In [1]: import numpy as np

In [2]: import numpy.linalg as la

In [3]: np.set_printoptions(precision=3, suppress=True, linewidth=200, sign=" ")

In [4]: data = np.load("sample13.npy")

In [5]: data
Out[5]: 
array([[-4.471, -3.089, -1.089],
       [-0.104,  2.37 ,  4.37 ],
       [-1.004,  1.245,  3.245],
       [-5.927, -4.909, -2.909],
       [-8.95 , -8.687, -6.687],
       [ 0.111,  2.639,  4.639],
       [ 3.134,  6.417,  8.417],
       [-1.839,  0.201,  2.201],
       [-6.41 , -5.512, -3.512],
       [-8.223, -7.779, -5.779],
       [-1.185,  1.019,  3.019],
       [-5.477, -4.346, -2.346],
       [-1.146,  1.067,  3.067]])

In [6]: dist = la.norm(data[:, None] - data[None], axis=-1)

In [7]: la.matrix_rank(dist ** 2)
Out[7]: np.int64(3)

In [8]: dist.shape
Out[8]: (13, 13)

In [9]: np.unravel_index(dist.round(6).argmax(), dist.shape)
Out[9]: (np.int64(4), np.int64(6))

In [10]: basis = data[[7, 8]].astype(float)

In [11]: for _ in range(3):
    ...:     lab = la.norm(data[:, None] - basis, axis=-1).argmin(axis=1)
    ...:     basis = np.array([data[lab == j].mean(axis=0) for j in range(2)])
    ...: 

In [12]: lab
Out[12]: array([ 1,  0,  0,  1,  1,  0,  0,  0,  1,  1,  0,  1,  0])

In [13]: basis
Out[13]: 
array([[-0.29 ,  2.137,  4.137],
       [-6.576, -5.72 , -3.72 ]])

In [14]: np.bincount(lab)
Out[14]: array([ 7,  6])

In [15]: basis[1] - basis[0]
Out[15]: array([-6.286, -7.857, -7.857])

In [16]: x = np.array([1, 2, -2])

In [17]: basis @ x
Out[17]: array([ -4.29 , -10.576])

In [18]: (basis * x).sum(axis=1)
Out[18]: array([ -4.29 , -10.576])

In [19]: basis @ np.eye(3)[0]
Out[19]: array([-0.29 , -6.576])

In [20]: rk = la.matrix_rank(data)

In [21]: rk
Out[21]: np.int64(2)

In [22]: ns = la.svd(data)[2][rk:].T

In [23]: [int(la.matrix_rank(data[:i])) for i in range(1, len(data) + 1)]
Out[23]: [1, 2, 2, 2, 2, 2, 2, 2, 2, 2, 2, 2, 2]

In [24]: np.round(data @ ns, 3) + 0
Out[24]: 
array([[ 0.],
       [ 0.],
       [ 0.],
       [ 0.],
       [ 0.],
       [ 0.],
       [ 0.],
       [ 0.],
       [ 0.],
       [ 0.],
       [ 0.],
       [ 0.],
       [ 0.]])

In [25]: ns @ ns.T
Out[25]: 
array([[ 0.191, -0.344,  0.191],
       [-0.344,  0.618, -0.344],
       [ 0.191, -0.344,  0.191]])

In [26]: [int(la.matrix_rank(np.delete(data, i, axis=0))) for i in range(13)]
Out[26]: [2, 2, 2, 2, 2, 2, 2, 2, 2, 2, 2, 2, 2]

In [27]: ns.shape
Out[27]: (3, 1)

In [28]: lab = data[:, 1] > np.median(data[:, 1])

In [29]: r0 = data[lab].mean(axis=0) - data[~lab].mean(axis=0)

In [30]: ((data - data.mean(axis=0)) @ r0 > 0).astype(int)
Out[30]: array([ 0,  1,  1,  0,  0,  1,  1,  1,  0,  0,  1,  0,  1])

In [31]: np.round((((data - data.mean(axis=0)) @ r0 > 0) == lab).mean(), 3)
Out[31]: np.float64(0.923)

In [32]: np.argsort(-np.abs(r0).round(6), kind="stable")
Out[32]: array([ 1,  2,  0])

In [33]: E = np.load("block12.npy")

In [34]: E
Out[34]: 
array([[ 2,  0],
       [ 0, -8]])

In [35]: vals, vecs = la.eigh(E)

In [36]: x = np.array([0, 0])

In [37]: la.eigvalsh(E[1:, 1:])
Out[37]: array([-8.])

In [38]: vecs * np.abs(vals) @ vecs.T
Out[38]: 
array([[ 2.,  0.],
       [ 0.,  8.]])

In [39]: (np.sign(vecs[:, -1].round(6)) == np.sign(vecs[0, -1].round(6))).astype(int)
Out[39]: array([ 1,  0])

In [40]: x @ E @ x
Out[40]: np.int64(0)

In [41]: def softmax(z):
    ...:     e = np.exp(z - z.max(axis=-1, keepdims=True))
    ...:     return e / e.sum(axis=-1, keepdims=True)
    ...: 

In [42]: np.round(softmax(10 * E[0]), 3) + 0
Out[42]: array([ 1.,  0.])

In [43]: softmax(E).sum(axis=1)
Out[43]: array([ 1.,  1.])

In [44]: softmax(E[0] + -3)
Out[44]: array([ 0.881,  0.119])

In [45]: att = E @ E.T / np.sqrt(2)

In [46]: np.round(softmax(att), 3) + 0
Out[46]: 
array([[ 0.944,  0.056],
       [ 0.   ,  1.   ]])

In [47]: softmax(att)[0] @ E
Out[47]: array([ 1.888, -0.446])

In [48]: proj = np.triu(np.array([[9, 3], [3, 5]]), 1) + np.eye(2)

In [49]: Y = proj @ E @ la.inv(proj)

In [50]: round(la.det(Y), 3)
Out[50]: np.float64(-16.0)

In [51]: np.trace(Y), np.trace(E)
Out[51]: (np.float64(-6.0), np.int64(-6))

In [52]: proj @ E - E @ proj
Out[52]: 
array([[  0., -30.],
       [  0.,   0.]])

In [53]: np.poly(Y)
Out[53]: array([  1.,   6., -16.])

In [54]: la.matrix_rank(Y)
Out[54]: np.int64(2)

In [55]: basis = np.array([[-1, 2, 0], [1, -1, 2], [0, -2, 1]])

In [56]: rng = np.random.default_rng(67944)

In [57]: arr = (rng.random((19, 3)) < 0.25) @ basis

In [58]: arr
Out[58]: 
array([[ 0,  1,  2],
       [-1,  2,  0],
       [ 0,  0,  0],
       [ 0, -2,  1],
       [-1,  2,  0],
       [ 1, -3,  3],
       [-1,  2,  0],
       [ 1, -1,  2],
       [ 0,  0,  0],
       [ 1, -3,  3],
       [-1,  2,  0],
       [-1,  2,  0],
       [ 0,  0,  0],
       [ 0,  0,  0],
       [ 1, -1,  2],
       [ 0, -2,  1],
       [ 0,  0,  0],
       [ 0,  0,  0],
       [ 0,  0,  0]])

In [59]: C2 = arr.T @ arr

In [60]: la.matrix_rank(C2)
Out[60]: np.int64(3)

In [61]: np.allclose(C2, C2.T)
Out[61]: True

In [62]: la.svd(arr, compute_uv=False) ** 2
Out[62]: array([ 72.563,  15.376,   2.061])

In [63]: x = np.array([0, 3, 2])

In [64]: rhs = arr @ x

In [65]: rhs
Out[65]: array([ 7,  6,  0, -4,  6, -3,  6,  1,  0, -3,  6,  6,  0,  0,  1, -4,  0,  0,  0])

In [66]: np.round(la.pinv(arr) @ arr, 3) + 0
Out[66]: 
array([[ 1.,  0.,  0.],
       [ 0.,  1.,  0.],
       [ 0.,  0.,  1.]])

In [67]: la.solve(arr.T @ arr, arr.T @ rhs)
Out[67]: array([-0.,  3.,  2.])

In [68]: rhs = rhs + 0.3 * rng.normal(size=19)

In [69]: rhs
Out[69]: array([ 6.982,  6.482,  0.465, -4.065,  6.053, -3.498,  5.952,  0.31 , -0.01 , -3.166,  6.527,  5.938,  0.008,  0.082,  0.819, -3.789, -0.392,  0.285,  0.519])

In [70]: coef, *_ = la.lstsq(arr, rhs)

In [71]: round(float(la.norm(rhs - arr @ coef)), 3)
Out[71]: 1.148

In [72]: np.round(arr.T @ (rhs - arr @ coef), 3) + 0
Out[72]: array([ 0.,  0.,  0.])

In [73]: A = np.array([[-2, 3, 0, 2], [0, -2, -3, -1], [0, -1, 1, 2], [-3, 3, 1, 0]]) * (rng.random((4, 4)) < 0.3)

In [74]: A
Out[74]: 
array([[-2,  3,  0,  0],
       [ 0,  0,  0,  0],
       [ 0,  0,  0,  0],
       [-3,  3,  0,  0]])

In [75]: [round(float(x), 3) for x in la.svd(A, compute_uv=False)[:3]]
Out[75]: [5.541, 0.541, 0.0]

In [76]: np.argsort(-la.norm(A, axis=0).round(6), kind="stable")[:3]
Out[76]: array([ 1,  0,  2])

In [77]: W0 = np.loadtxt("test7.csv", delimiter=",")

In [78]: W0
Out[78]: 
array([[  2.,   3.,   4.,   5.],
       [  6.,   7.,   8.,   9.],
       [ 10.,  11.,  12.,  13.]])

In [79]: E[:, 0] @ E[:, 1]
Out[79]: np.int64(0)

In [80]: E.T @ E
Out[80]: 
array([[  4,   0],
       [  0,  64]])

In [81]: U, sigma, VT = la.svd(W0, full_matrices=False)

In [82]: (sigma > 1e-8).sum()
Out[82]: np.int64(2)

In [83]: sigma.round(3) + 0
Out[83]: array([ 28.56 ,   1.534,   0.   ])

In [84]: np.round(VT @ VT.T, 3) + 0
Out[84]: 
array([[ 1.,  0.,  0.],
       [ 0.,  1.,  0.],
       [ 0.,  0.,  1.]])

In [85]: np.cumsum(sigma ** 2) / np.sum(sigma ** 2)
Out[85]: array([ 0.997,  1.   ,  1.   ])

In [86]: np.allclose(U * sigma @ VT, W0)
Out[86]: True

In [87]: np.round(np.sqrt((sigma ** 2).sum()), 3), np.round(la.norm(W0), 3)
Out[87]: (np.float64(28.601), np.float64(28.601))

In [88]: np.round(U.T @ U, 3) + 0
Out[88]: 
array([[ 1.,  0.,  0.],
       [ 0.,  1.,  0.],
       [ 0.,  0.,  1.]])

In [89]: r0 = np.array([-1, -2])

In [90]: np.convolve(W0[1], r0)
Out[90]: array([ -6., -19., -22., -25., -18.])

In [91]: np.polyval(r0, W0[1])
Out[91]: array([ -8.,  -9., -10., -11.])

In [92]: np.cross(W0[1, :3], W0[2, :3])
Out[92]: array([-4.,  8., -4.])

In [93]: M = np.array([[0.0, 0.0, 0.0, 2.0],
    ...:     [0.0, 0.0, 0.0, -2.0],
    ...:     [0.0, 0.0, 0.0, -2.0],
    ...:     [2.0, -2.0, -2.0, 0.0]])

In [94]: np.allclose(M @ M.T, M.T @ M)
Out[94]: True

In [95]: la.determinant(M)
Traceback (most recent call last):
  Cell In[95], line 1
    la.determinant(M)
AttributeError: module 'numpy.linalg' has no attribute 'determinant'


In [96]: round(la.det(M), 3)
Out[96]: np.float64(0.0)

In [97]: (M + M.T) / 2
Out[97]: 
array([[ 0.,  0.,  0.,  2.],
       [ 0.,  0.,  0., -2.],
       [ 0.,  0.,  0., -2.],
       [ 2., -2., -2.,  0.]])

In [98]: M.inv()
Traceback (most recent call last):
  Cell In[98], line 1
    M.inv()
AttributeError: 'numpy.ndarray' object has no attribute 'inv'


In [99]: (M - M.T) / 2
Out[99]: 
array([[ 0.,  0.,  0.,  0.],
       [ 0.,  0.,  0.,  0.],
       [ 0.,  0.,  0.,  0.],
       [ 0.,  0.,  0.,  0.]])

In [100]: np.allclose(M[:-1].T @ la.lstsq(M[:-1].T, M[-1])[0], M[-1])
Out[100]: False

In [101]: np.unique(M.round(6), axis=0).shape
Out[101]: (3, 4)

In [102]: rk = la.matrix_rank(M)

In [103]: rk
Out[103]: np.int64(2)

In [104]: ns = la.svd(M)[2][rk:].T

In [105]: [int(la.matrix_rank(np.delete(M, i, axis=0))) for i in range(4)]
Out[105]: [2, 2, 2, 1]

In [106]: ns @ ns.T
Out[106]: 
array([[ 0.667,  0.333,  0.333,  0.   ],
       [ 0.333,  0.667, -0.333,  0.   ],
       [ 0.333, -0.333,  0.667,  0.   ],
       [ 0.   ,  0.   ,  0.   ,  0.   ]])

In [107]: la.matrix_rank(M.T @ M), la.matrix_rank(M @ M.T)
Out[107]: (np.int64(2), np.int64(2))

In [108]: [int(la.matrix_rank(M[:, :j + 1])) for j in range(4)]
Out[108]: [1, 1, 1, 2]

In [109]: ns.shape
Out[109]: (4, 2)

In [110]: [int(la.matrix_rank(M[:i])) for i in range(1, len(M) + 1)]
Out[110]: [1, 1, 1, 2]

In [111]: x = np.array([4, 3, 5, 4])

In [112]: W0 @ np.eye(4)[0]
Out[112]: array([  2.,   6.,  10.])

In [113]: W0 @ x
Out[113]: array([  57.,  121.,  185.])

In [114]: (W0 @ x).argmax()
Out[114]: np.int64(2)

In [115]: np.sign((W0 @ x).round(6))
Out[115]: array([ 1.,  1.,  1.])

In [116]: W0 @ np.ones(4)
Out[116]: array([ 14.,  30.,  46.])

In [117]: r0, r1 = M[3], M[0]

In [118]: r0 @ r0
Out[118]: np.float64(12.0)

In [119]: p = (r0 @ r1) / (r0 @ r0) * r0

In [120]: la.matrix_rank(np.outer(r0, r1))
Out[120]: np.int64(1)

In [121]: np.outer(r0, r1)
Out[121]: 
array([[ 0.,  0.,  0.,  4.],
       [-0., -0., -0., -4.],
       [-0., -0., -0., -4.],
       [ 0.,  0.,  0.,  0.]])

In [122]: X = np.load("x.npy")

In [123]: X
Out[123]: 
array([[  2,   3,   4,   5],
       [  6,   7,   8,   9],
       [ 10,  11,  12,  13],
       [ 14,  15,  16,  17]])

In [124]: Y = X / la.norm(X, axis=1, keepdims=True)

In [125]: C2 = Y @ Y.T

In [126]: C2
Out[126]: 
array([[ 1.   ,  0.987,  0.978,  0.972],
       [ 0.987,  1.   ,  0.999,  0.997],
       [ 0.978,  0.999,  1.   ,  1.   ],
       [ 0.972,  0.997,  1.   ,  1.   ]])

In [127]: (np.abs(C2) > 0.9).astype(int)
Out[127]: 
array([[ 1,  1,  1,  1],
       [ 1,  1,  1,  1],
       [ 1,  1,  1,  1],
       [ 1,  1,  1,  1]])

In [128]: round(np.degrees(np.arccos(np.clip(C2[3, 2], -1, 1))), 3)
Out[128]: np.float64(1.427)

In [129]: J = np.load("data.npy")

In [130]: J
Out[130]: 
array([[ 12.874,  12.581, -15.154],
       [  8.907,   5.894,  17.37 ],
       [  7.329,   6.036,  17.74 ],
       [ 12.635,  13.668, -13.255],
       [ 13.747,  14.189, -14.921],
       [  9.131,   6.906,  17.886],
       [  8.186,   7.499,  17.805],
       [  6.676,   6.716,  17.719],
       [ 12.502,  11.889, -14.369],
       [ 11.695,  12.748, -13.349],
       [ 11.935,  12.908, -15.754]])

In [131]: dist = la.norm(J[:, None] - J[None], axis=-1)

In [132]: la.norm(J - J.mean(axis=0), axis=1)
Out[132]: array([ 15.69 ,  17.791,  18.324,  14.041,  15.955,  18.067,  17.989,  18.291,  14.771,  13.814,  16.22 ])

In [133]: dist[2].round(6).argsort(kind="stable")[:4]
Out[133]: array([ 2,  7,  1,  6])

In [134]: np.unravel_index(dist.round(6).argmax(), dist.shape)
Out[134]: (np.int64(2), np.int64(10))

In [135]: dist[2]
Out[135]: array([ 33.994,   1.627,   0.   ,  32.359,  34.27 ,   2.006,   1.697,   0.943,  33.046,  32.104,  34.501])
